>>> import numpy as np
>>> import numpy.linalg as la
>>> np.set_printoptions(suppress=True, linewidth=200)
>>> J = np.loadtxt("case8.csv", delimiter=",")
>>> J
array([[4., 0., 0., 0., 4., 0., 0.],
       [0., 2., 0., 0., 0., 5., 0.],
       [0., 0., 3., 0., 0., 0., 5.],
       [0., 0., 0., 2., 5., 0., 0.],
       [3., 0., 0., 2., 3., 0., 0.],
       [0., 0., 0., 0., 0., 5., 0.],
       [0., 0., 4., 0., 0., 0., 1.]])
>>> # splits into 3 blocks
>>> rng = np.random.default_rng(218)
>>> lab = rng.permutation(7)
>>> lab
array([1, 6, 4, 5, 2, 3, 0])
>>> other = J[lab][:, lab]
>>> np.round(np.sort(np.abs(la.eigvals(other))), 2)
array([1.75, 2.  , 2.58, 2.91, 5.  , 6.58, 7.84])
>>> np.trace(other)
np.float64(20.0)
>>> round(la.det(other), 2), np.round(la.det(J[lab]), 2)
(np.float64(6800.0), np.float64(6800.0))
>>> C2 = J.T @ J
>>> np.round(la.eigvalsh(C2)[::-1], 2)
array([70.  , 52.08, 44.51, 10.91,  6.49,  2.1 ,  1.92])
>>> la.matrix_rank(C2)
np.int64(7)
>>> np.allclose(C2, C2.T)
True
>>> np.round(la.svd(J, compute_uv=False) ** 2, 2)
array([70.  , 52.08, 44.51, 10.91,  6.49,  2.1 ,  1.92])
>>> (J @ J.T).shape
(7, 7)
>>> C2
array([[25.,  0.,  0.,  6., 25.,  0.,  0.],
       [ 0.,  4.,  0.,  0.,  0., 10.,  0.],
       [ 0.,  0., 25.,  0.,  0.,  0., 19.],
       [ 6.,  0.,  0.,  8., 16.,  0.,  0.],
       [25.,  0.,  0., 16., 50.,  0.,  0.],
       [ 0., 10.,  0.,  0.,  0., 50.,  0.],
       [ 0.,  0., 19.,  0.,  0.,  0., 26.]])
>>> mat = np.loadtxt("block7.csv", delimiter=",")
>>> mat
array([[0., 1., 0., 0.],
       [0., 0., 1., 0.],
       [0., 0., 0., 1.],
       [1., 0., 0., 0.]])
>>> # orthonormal columns
>>> lab = rng.permutation(4)
>>> other = mat[:, lab] * rng.choice([-1, 1], 4)
>>> other
array([[-0., -1.,  0., -0.],
       [-0., -0.,  0., -1.],
       [-0., -0.,  1., -0.],
       [-1., -0.,  0., -0.]])
>>> Uu, _, vt = la.svd(mat.T @ other)
>>> np.round(la.lstsq(mat, other)[0], 2)
array([[-1.,  0.,  0.,  0.],
       [ 0., -1.,  0.,  0.],
       [ 0.,  0.,  0., -1.],
       [ 0.,  0.,  1.,  0.]])
>>> Uu @ vt
array([[-1.,  0.,  0.,  0.],
       [ 0., -1.,  0.,  0.],
       [ 0.,  0.,  0., -1.],
       [ 0.,  0.,  1.,  0.]])
>>> A = np.array([[2, -1, 1, -2], [0, -2, -2, 3], [0, 0, 0, -2], [0, 0, 0, -3]])
>>> # null space of dimension 1
>>> x = np.array([0, -3, 1, 0])
>>> h1 = np.maximum(A @ x, 0)
>>> A * (h1 > 1e-9)[:, None]
array([[ 2, -1,  1, -2],
       [ 0, -2, -2,  3],
       [ 0,  0,  0,  0],
       [ 0,  0,  0,  0]])
>>> np.maximum(A @ (3 * x), 0)
array([12, 12,  0,  0])
>>> A.T @ h1
array([  8, -12,  -4,   4])
>>> np.flatnonzero(h1 > 1e-9)
array([0, 1])
>>> np.abs(np.diag(la.qr(A)[1])) > 1e-9
array([ True,  True, False,  True])
>>> la.lstsq(A[:-1].T, A[-1])[2]
np.int32(3)
>>> np.round(A @ la.pinv(A) @ A, 2) + 0
array([[ 2., -1.,  1., -2.],
       [ 0., -2., -2.,  3.],
       [ 0.,  0.,  0., -2.],
       [ 0.,  0.,  0., -3.]])
>>> round(np.trace(la.pinv(A) @ A), 2)
np.float64(3.0)
